% ipython --no-banner

In [1]: import numpy as np

In [2]: import numpy.linalg as la

In [3]: np.set_printoptions(precision=2, suppress=True, linewidth=100, legacy="1.25")

In [4]: def tidy(a):
   ...:     return np.round(a, 2) + 0
   ...: 

In [5]: J = np.array([[13, 7, -7], [7, 14, 7], [-7, 7, 21]])

In [6]: J
Out[6]: 
array([[13,  7, -7],
       [ 7, 14,  7],
       [-7,  7, 21]])

In [7]: low = la.cholesky(J)

In [8]: tidy(np.prod(np.diag(low)) ** 2), tidy(la.det(J))
Out[8]: (784.0, 784.0)

In [9]: tidy(np.diag(low) ** 2)
Out[9]: array([13.  , 10.23,  5.89])

In [10]: tidy(low @ low.T)
Out[10]: 
array([[13.,  7., -7.],
       [ 7., 14.,  7.],
       [-7.,  7., 21.]])

In [11]: arr = np.loadtxt("block15.csv", delimiter=",")

In [12]: arr
Out[12]: 
array([[ 0.,  0., -1.,  0.],
       [ 0.,  1.,  0.,  0.],
       [ 1.,  0.,  0.,  0.],
       [ 0.,  0.,  0.,  1.]])

In [13]: vec = np.array([0, 1, 0, 0])

In [14]: [p for p in range(1, 25) if np.allclose(la.matrix_power(arr, p), np.eye(4))]
Out[14]: [4, 8, 12, 16, 20, 24]

In [15]: tidy(la.det(arr))
Out[15]: 1.0

In [16]: tidy(la.inv(arr))
Out[16]: 
array([[ 0.,  0.,  1.,  0.],
       [ 0.,  1.,  0.,  0.],
       [-1.,  0.,  0.,  0.],
       [ 0.,  0.,  0.,  1.]])

In [17]: tidy(la.norm(vec)), tidy(la.norm(arr @ vec))
Out[17]: (1.0, 1.0)

In [18]: tidy(np.sort(np.abs(np.degrees(np.angle(la.eigvals(arr))))))
Out[18]: array([ 0.,  0., 90., 90.])

In [19]: A = np.loadtxt("x.csv", delimiter=",")

In [20]: tidy(A)
Out[20]: 
array([[-8.71, -4.82, -0.95],
       [-8.34, -3.73, -4.06],
       [-3.72, -4.45,  8.15],
       [ 3.65,  4.42, -8.19],
       [ 7.38,  5.43, -4.01],
       [ 1.19,  3.31, -9.36],
       [ 7.56,  2.75,  5.95],
       [ 5.27,  5.  , -6.87],
       [ 4.52,  0.14,  8.92],
       [ 4.23, -0.07,  9.06],
       [-8.21, -5.35,  2.  ],
       [ 3.76, -0.39,  9.26],
       [ 8.68,  4.45,  2.21],
       [ 4.48,  4.73, -7.59],
       [ 7.63,  5.43, -3.51],
       [ 5.42,  0.83,  8.36]])

In [21]: tidy(la.svd(arr, compute_uv=False))
Out[21]: array([1., 1., 1., 1.])

In [22]: tidy(la.pinv(arr))
Out[22]: 
array([[ 0.,  0.,  1.,  0.],
       [ 0.,  1.,  0.,  0.],
       [-1.,  0.,  0.,  0.],
       [ 0.,  0.,  0.,  1.]])
